% python3 -q
>>> import numpy as np
>>> import numpy.linalg as la
>>> np.set_printoptions(precision=1, suppress=True, linewidth=100, legacy="1.25")
>>> F = np.load("block17.npy")
>>> print(F)
[[-4  0  0  0  0  0  0  0  0]
 [-2  4  0  0  0  0  0  0  0]
 [-4 -1 -1  0  0  0  0  0  0]
 [ 0  5 -2  1  0  0  0  0  0]
 [-5  4  1  4 -5  0  0  0  0]
 [ 3 -5  1  1  1 -4  0  0  0]
 [ 5 -4 -5  1  3  4  3  0  0]
 [-5 -3 -3 -2 -2 -4 -5  4  0]
 [-3  4  5 -4 -1 -5  0  4  1]]
>>> print(F - F[0])
[[ 0  0  0  0  0  0  0  0  0]
 [ 2  4  0  0  0  0  0  0  0]
 [ 0 -1 -1  0  0  0  0  0  0]
 [ 4  5 -2  1  0  0  0  0  0]
 [-1  4  1  4 -5  0  0  0  0]
 [ 7 -5  1  1  1 -4  0  0  0]
 [ 9 -4 -5  1  3  4  3  0  0]
 [-1 -3 -3 -2 -2 -4 -5  4  0]
 [ 1  4  5 -4 -1 -5  0  4  1]]
>>> print(np.abs(F).max())
5
>>> print(np.unravel_index(np.abs(F).argmax(), F.shape))
(3, 1)
>>> print(F.mean(axis=0))
[-1.7  0.4 -0.4  0.1 -0.4 -1.  -0.2  0.9  0.1]
>>> print(F @ F)
[[ 16   0   0   0   0   0   0   0   0]
 [  0  16   0   0   0   0   0   0   0]
 [ 22  -3   1   0   0   0   0   0   0]
 [ -2  27   0   1   0   0   0   0   0]
 [ 33  15 -14 -16  25   0   0   0   0]
 [-23   8  -6   1  -9  16   0   0   0]
 [ 20 -26  -5  20  -2  -4   9   0   0]
 [ -9   1  14 -27 -17 -20 -35  16   0]
 [-49   4 -10 -25  -9  -1 -20  20   1]]
>>> print(la.matrix_rank(F - F[0, 0] * np.eye(9)))
8
>>> print(np.sort(la.eigvals(F)))
[-5. -4. -4. -1.  1.  1.  3.  4.  4.]
>>> u, g = F[2], F[5]
>>> print(u @ g)
-8
>>> p = (u @ g) / (u @ u) * u
>>> print(p)
[ 1.8  0.4  0.4 -0.  -0.  -0.  -0.  -0.  -0. ]
>>> print(round(float(la.norm(u + g) ** 2 + la.norm(u - g) ** 2), 1))
142.0
>>> print(g - p)
[ 1.2 -5.4  0.6  1.   1.  -4.   0.   0.   0. ]
>>> print(np.allclose(F @ F.T, F.T @ F))
False
>>> print((F + F.T) / 2)
[[-4.  -1.  -2.   0.  -2.5  1.5  2.5 -2.5 -1.5]
 [-1.   4.  -0.5  2.5  2.  -2.5 -2.  -1.5  2. ]
 [-2.  -0.5 -1.  -1.   0.5  0.5 -2.5 -1.5  2.5]
 [ 0.   2.5 -1.   1.   2.   0.5  0.5 -1.  -2. ]
 [-2.5  2.   0.5  2.  -5.   0.5  1.5 -1.  -0.5]
 [ 1.5 -2.5  0.5  0.5  0.5 -4.   2.  -2.  -2.5]
 [ 2.5 -2.  -2.5  0.5  1.5  2.   3.  -2.5  0. ]
 [-2.5 -1.5 -1.5 -1.  -1.  -2.  -2.5  4.   2. ]
 [-1.5  2.   2.5 -2.  -0.5 -2.5  0.   2.   1. ]]
>>> print(np.sort(np.abs(la.eigvals(F))))
[1. 1. 1. 3. 4. 4. 4. 4. 5.]
>>> print(F @ F)
[[ 16   0   0   0   0   0   0   0   0]
 [  0  16   0   0   0   0   0   0   0]
 [ 22  -3   1   0   0   0   0   0   0]
 [ -2  27   0   1   0   0   0   0   0]
 [ 33  15 -14 -16  25   0   0   0   0]
 [-23   8  -6   1  -9  16   0   0   0]
 [ 20 -26  -5  20  -2  -4   9   0   0]
 [ -9   1  14 -27 -17 -20 -35  16   0]
 [-49   4 -10 -25  -9  -1 -20  20   1]]
>>> print(la.matrix_power(F, 4))
[[  256     0     0     0     0     0     0     0     0]
 [    0   256     0     0     0     0     0     0     0]
 [  374   -51     1     0     0     0     0     0     0]
 [  -34   459     0     1     0     0     0     0     0]
 [ 1077   225  -364  -416   625     0     0     0     0]
 [-1167   166    24   161  -369   256     0     0     0]
 [  376  -157     2   228   -32  -100    81     0     0]
 [ -727  -244   771  -907  -447  -500  -875   256     0]
 [-1857  -180   492  -847  -525  -337  -900   340     1]]
>>> m1 = np.array([[5, -6, -7, 1, -5, -2, -9, -3],
...     [-6, 9, 6, -3, 6, 0, 9, 6],
...     [-7, 6, 13, 1, 7, 6, 15, 1],
...     [1, -3, 1, 2, -1, 2, 0, -3],
...     [-5, 6, 7, -1, 5, 2, 9, 3],
...     [-2, 0, 6, 2, 2, 4, 6, -2],
...     [-9, 9, 15, 0, 9, 6, 18, 3],
...     [-3, 6, 1, -3, 3, -2, 3, 5]])
>>> th = np.radians(36)
>>> r_ = np.eye(8)
>>> r_[5, 5] = r_[3, 3] = np.cos(th)
>>> r_[5, 3], r_[3, 5] = -np.sin(th), np.sin(th)
>>> print(r_)
[[ 1.   0.   0.   0.   0.   0.   0.   0. ]
 [ 0.   1.   0.   0.   0.   0.   0.   0. ]
 [ 0.   0.   1.   0.   0.   0.   0.   0. ]
 [ 0.   0.   0.   0.8  0.   0.6  0.   0. ]
 [ 0.   0.   0.   0.   1.   0.   0.   0. ]
 [ 0.   0.   0.  -0.6  0.   0.8  0.   0. ]
 [ 0.   0.   0.   0.   0.   0.   1.   0. ]
 [ 0.   0.   0.   0.   0.   0.   0.   1. ]]
>>> M2 = m1 @ r_.T
>>> print(np.abs(M2 - m1).max(axis=0))
[0.  0.  0.  3.5 0.  2.1 0.  0. ]
>>> print(round(la.det(r_), 1), np.round(np.trace(r_), 1))
1.0 7.6
>>> print(np.allclose(la.norm(m1, axis=1), la.norm(M2, axis=1)))
True
>>> M2 = m1 / np.sqrt((m1 ** 2).mean(axis=1, keepdims=True))
>>> print(la.matrix_rank(M2) == la.matrix_rank(m1))
True
>>> print(la.matrix_rank(m1 - m1.mean(axis=1, keepdims=True)))
2
>>> print(M2[6])
[-0.9  0.9  1.5  0.   0.9  0.6  1.8  0.3]
>>> print(la.norm(m1, axis=1).argmax())
6
>>> print(m1[6] @ m1[7])
180
>>> print(la.norm(m1, axis=1))
[15.2 17.7 23.8  5.4 15.2 10.2 28.9 10.1]
>>> print(np.round(la.norm(m1[6] - m1[7]), 1))
24.1
>>> print(la.norm(m1, axis=0))
[15.2 17.7 23.8  5.4 15.2 10.2 28.9 10.1]
>>> print(round(la.norm(m1, 2), 1))
47.1
>>> print(np.round(la.norm(m1) ** 2 / la.norm(m1, 2) ** 2, 1))
1.1
>>> print(round(la.norm(m1, "nuc"), 1))
61.0
>>> th = np.deg2rad(79)
>>> W0 = np.eye(8)
>>> W0[np.ix_([7, 6], [7, 6])] = [[np.cos(th), -np.sin(th)], [np.sin(th), np.cos(th)]]
>>> print(W0)
[[ 1.   0.   0.   0.   0.   0.   0.   0. ]
 [ 0.   1.   0.   0.   0.   0.   0.   0. ]
 [ 0.   0.   1.   0.   0.   0.   0.   0. ]
 [ 0.   0.   0.   1.   0.   0.   0.   0. ]
 [ 0.   0.   0.   0.   1.   0.   0.   0. ]
 [ 0.   0.   0.   0.   0.   1.   0.   0. ]
 [ 0.   0.   0.   0.   0.   0.   0.2  1. ]
 [ 0.   0.   0.   0.   0.   0.  -1.   0.2]]
>>> rng = np.random.default_rng(7335)
>>> idx = rng.permutation(8)
>>> print(idx)
[1 7 5 3 4 6 2 0]
>>> M2 = W0[idx][:, idx]
>>> print(M2)
[[ 1.   0.   0.   0.   0.   0.   0.   0. ]
 [ 0.   0.2  0.   0.   0.  -1.   0.   0. ]
 [ 0.   0.   1.   0.   0.   0.   0.   0. ]
 [ 0.   0.   0.   1.   0.   0.   0.   0. ]
 [ 0.   0.   0.   0.   1.   0.   0.   0. ]
 [ 0.   1.   0.   0.   0.   0.2  0.   0. ]
 [ 0.   0.   0.   0.   0.   0.   1.   0. ]
 [ 0.   0.   0.   0.   0.   0.   0.   1. ]]
>>> print(np.allclose(M2, W0))
False
>>> print(np.sort(np.abs(la.eigvals(M2))))
[1. 1. 1. 1. 1. 1. 1. 1.]
>>> arr = np.array([[-2, 5, 8, 0, 1, 0, -4, 5, 1],
...     [2, -4, -4, 0, 0, 0, 2, -4, 0],
...     [-3, 3, -6, 0, -3, 0, 3, 3, -3],
...     [-3, 3, -6, 0, -3, 0, 3, 3, -3],
...     [4, -5, 4, 0, 3, 0, -2, -5, 3],
...     [-1, 2, 2, 0, 0, 0, -1, 2, 0],
...     [-2, 5, 8, 0, 1, 0, -4, 5, 1]])
>>> rank = la.matrix_rank(arr)
>>> print(rank)
2
>>> N = la.svd(arr)[2][rank:].T
>>> print(np.allclose(arr @ N, 0))
True
>>> print([int(la.matrix_rank(np.delete(arr, i, axis=0))) for i in range(7)])
[2, 2, 2, 2, 2, 2, 2]
>>> print([int(la.matrix_rank(arr[:i])) for i in range(1, len(arr) + 1)])
[1, 2, 2, 2, 2, 2, 2]
>>> print(round(la.norm(m1, 2) / la.norm(m1), 1))
1.0
>>> print(np.argsort(-la.norm(m1, axis=0).round(6), kind="stable")[:3])
[6 2 1]
>>> print(round(float(la.norm(arr, "nuc")), 1))
35.3
>>> print(la.norm(arr, axis=1).argmax())
0
>>> print(round(la.norm(arr) ** 2 / la.norm(arr, 2) ** 2, 1))
1.8
>>> print(arr[3] @ arr[1])
0
>>> print(la.norm(arr, axis=1))
[11.7  7.5  9.5  9.5 10.2  3.7 11.7]
>>> print(np.abs(np.diag(la.qr(arr)[1])) > 1e-9)
[ True  True False False False False False]
>>> print(np.unique(arr.round(6), axis=0).shape)
(5, 9)
>>> print(np.round(arr @ la.pinv(arr) @ arr, 1) + 0)
[[-2.  5.  8.  0.  1.  0. -4.  5.  1.]
 [ 2. -4. -4.  0.  0.  0.  2. -4.  0.]
 [-3.  3. -6.  0. -3.  0.  3.  3. -3.]
 [-3.  3. -6.  0. -3.  0.  3.  3. -3.]
 [ 4. -5.  4.  0.  3.  0. -2. -5.  3.]
 [-1.  2.  2.  0.  0.  0. -1.  2.  0.]
 [-2.  5.  8.  0.  1.  0. -4.  5.  1.]]
>>> print(round(np.trace(la.pinv(arr) @ arr), 1))
2.0
>>> left, sv, Vt = la.svd(arr)
>>> print(sv.round(1) + 0)
[18.8 16.5  0.   0.   0.   0.   0. ]
>>> print(np.argmax(sv[:-1] / (sv[1:] + 1e-6)) + 1)
2
>>> M2 = left[:, :2] @ np.diag(sv[:2]) @ Vt[:2]
>>> print(round(la.norm(arr - M2) / la.norm(arr), 1))
0.0
>>> print(np.round(la.norm(arr - M2, 2), 1), np.round(sv[2], 1))
0.0 0.0
>>> print(M2.round(1) + 0)
[[-2.  5.  8.  0.  1.  0. -4.  5.  1.]
 [ 2. -4. -4.  0.  0.  0.  2. -4.  0.]
 [-3.  3. -6.  0. -3.  0.  3.  3. -3.]
 [-3.  3. -6.  0. -3.  0.  3.  3. -3.]
 [ 4. -5.  4.  0.  3.  0. -2. -5.  3.]
 [-1.  2.  2.  0.  0.  0. -1.  2.  0.]
 [-2.  5.  8.  0.  1.  0. -4.  5.  1.]]
>>> print(la.matrix_rank(arr, rtol=0.05))
2
>>> print(la.matrix_rank(M2))
2
>>> X = np.loadtxt("run9.csv", delimiter=",")
>>> print(X)
[[-0.2  1.9 -1.8 -1.  -2.7  0.  -1.  -0.6  0.6]
 [-1.1  2.2 -0.5 -0.2 -3.5 -1.7  0.1 -0.8  0.8]
 [-0.4 -0.8  1.6  0.9  0.9 -1.   1.1  0.2 -0.2]]
>>> rank = la.matrix_rank(X)
>>> print(rank)
2
>>> N = la.svd(X)[2][rank:].T
>>> print(np.allclose(X @ N, 0))
True
>>> print([int(la.matrix_rank(X[:i])) for i in range(1, len(X) + 1)])
[1, 2, 2]
>>> print([int(la.matrix_rank(np.delete(X, i, axis=0))) for i in range(3)])
[2, 2, 2]
>>> print([int(la.matrix_rank(X[:, :j + 1])) for j in range(9)])
[1, 2, 2, 2, 2, 2, 2, 2, 2]
>>> A = np.array([[3, 1, 3, 1], [2, 2, 2, 2], [3, 1, 3, 1], [2, 2, 2, 2]])
>>> M2 = X + rng.integers(-2, 3, (3, 2)) @ rng.integers(-2, 3, (2, 9))
>>> print(M2)
[[ 1.8  7.9  0.2  5.  -8.7 -2.  -1.  -0.6  6.6]
 [-2.1 -0.8 -1.5 -3.2 -0.5 -0.7  0.1 -0.8 -2.2]
 [-0.4 -0.8  1.6  0.9  0.9 -1.   1.1  0.2 -0.2]]
>>> print(np.round(la.svd(M2 - X, compute_uv=False), 1) + 0)
[14.  0.  0.]
>>> print(np.abs(M2 - X).sum(axis=1))
[30. 15.  0.]
>>> print(la.matrix_rank(M2 - X, tol=1e-8))
1
>>> rank = la.matrix_rank(A)
>>> print(rank)
2
>>> N = la.svd(A)[2][rank:].T
>>> print(N.shape)
(4, 2)
>>> print([int(la.matrix_rank(np.delete(A, i, axis=0))) for i in range(4)])
[2, 2, 2, 2]
>>> left, sv, Vt = la.svd(A)
>>> print(sv.round(1) + 0)
[8.3 1.9 0.  0. ]
>>> M2 = left[:, :2] @ np.diag(sv[:2]) @ Vt[:2]
>>> print(M2)
[[3. 1. 3. 1.]
 [2. 2. 2. 2.]
 [3. 1. 3. 1.]
 [2. 2. 2. 2.]]
>>> print(round(float(la.norm(A - M2) / la.norm(A)), 1))
0.0
>>> print(round(la.norm(A - M2, 2), 1), np.round(sv[2], 1))
0.0 0.0
>>> left, sv, Vt = la.svd(m1)
>>> print(sv.round(1) + 0)
[47.1 13.9  0.   0.   0.   0.   0.   0. ]
>>> print(np.argmax(sv[:-1] / (sv[1:] + 1e-6)) + 1)
2
>>> M2 = left[:, :2] @ np.diag(sv[:2]) @ Vt[:2]
>>> print(round(float(la.norm(m1 - M2, 2)), 1), round(sv[2], 1))
0.0 0.0
>>> print(la.matrix_rank(M2))
2
>>> M2 = A / np.sqrt((A ** 2).mean(axis=1, keepdims=True))
>>> print(la.matrix_rank(M2) == la.matrix_rank(A))
True
>>> print(A - A.mean(axis=1, keepdims=True))
[[ 1. -1.  1. -1.]
 [ 0.  0.  0.  0.]
 [ 1. -1.  1. -1.]
 [ 0.  0.  0.  0.]]
>>> print(la.matrix_rank(A - A.mean(axis=1, keepdims=True)))
1
>>> print(la.norm(M2, axis=1))
[2. 2. 2. 2.]
